$ python -q
>>> import numpy as np
>>> import numpy.linalg as la
>>> np.set_printoptions(suppress=True, linewidth=120)
>>> rd = lambda a: np.round(a, 1) + 0
>>> data = np.load("run3.npy")
>>> data
array([[ -1,  -1,  -1,  -1,  -1,  -1,  -1,  -1,  -1,  -1],
       [ -1,  -2,  -2,  -2,  -2,  -2,  -2,  -2,  -2,  -2],
       [ -1,  -2,  -3,  -3,  -3,  -3,  -3,  -3,  -3,  -3],
       [ -1,  -2,  -3,  -4,  -4,  -4,  -4,  -4,  -4,  -4],
       [ -1,  -2,  -3,  -4,  -5,  -5,  -5,  -5,  -5,  -5],
       [ -1,  -2,  -3,  -4,  -5,  -6,  -6,  -6,  -6,  -6],
       [ -1,  -2,  -3,  -4,  -5,  -6,  -7,  -7,  -7,  -7],
       [ -1,  -2,  -3,  -4,  -5,  -6,  -7,  -8,  -8,  -8],
       [ -1,  -2,  -3,  -4,  -5,  -6,  -7,  -8,  -9,  -9],
       [ -1,  -2,  -3,  -4,  -5,  -6,  -7,  -8,  -9, -10]])
>>> rd(np.sort(np.abs(la.eigvals(data))))
array([ 0.3,  0.3,  0.3,  0.4,  0.5,  0.6,  1. ,  1.9,  5. , 44.8])
>>> np.allclose(data @ data.T, data.T @ data)
True
>>> (data + data.T) / 2
array([[ -1.,  -1.,  -1.,  -1.,  -1.,  -1.,  -1.,  -1.,  -1.,  -1.],
       [ -1.,  -2.,  -2.,  -2.,  -2.,  -2.,  -2.,  -2.,  -2.,  -2.],
       [ -1.,  -2.,  -3.,  -3.,  -3.,  -3.,  -3.,  -3.,  -3.,  -3.],
       [ -1.,  -2.,  -3.,  -4.,  -4.,  -4.,  -4.,  -4.,  -4.,  -4.],
       [ -1.,  -2.,  -3.,  -4.,  -5.,  -5.,  -5.,  -5.,  -5.,  -5.],
       [ -1.,  -2.,  -3.,  -4.,  -5.,  -6.,  -6.,  -6.,  -6.,  -6.],
       [ -1.,  -2.,  -3.,  -4.,  -5.,  -6.,  -7.,  -7.,  -7.,  -7.],
       [ -1.,  -2.,  -3.,  -4.,  -5.,  -6.,  -7.,  -8.,  -8.,  -8.],
       [ -1.,  -2.,  -3.,  -4.,  -5.,  -6.,  -7.,  -8.,  -9.,  -9.],
       [ -1.,  -2.,  -3.,  -4.,  -5.,  -6.,  -7.,  -8.,  -9., -10.]])
>>> rng = np.random.default_rng(262064)
>>> z = rng.permutation(10)
>>> z
array([0, 6, 8, 3, 9, 4, 1, 7, 2, 5])
>>> M2 = data[z][:, z]
>>> np.trace(M2)
np.int64(-55)
>>> print(M2)
[[ -1  -1  -1  -1  -1  -1  -1  -1  -1  -1]
 [ -1  -7  -7  -4  -7  -5  -2  -7  -3  -6]
 [ -1  -7  -9  -4  -9  -5  -2  -8  -3  -6]
 [ -1  -4  -4  -4  -4  -4  -2  -4  -3  -4]
 [ -1  -7  -9  -4 -10  -5  -2  -8  -3  -6]
 [ -1  -5  -5  -4  -5  -5  -2  -5  -3  -5]
 [ -1  -2  -2  -2  -2  -2  -2  -2  -2  -2]
 [ -1  -7  -8  -4  -8  -5  -2  -8  -3  -6]
 [ -1  -3  -3  -3  -3  -3  -2  -3  -3  -3]
 [ -1  -6  -6  -4  -6  -5  -2  -6  -3  -6]]
>>> rd(la.det(M2)), rd(la.det(data[z]))
(np.float64(1.0), np.float64(1.0))
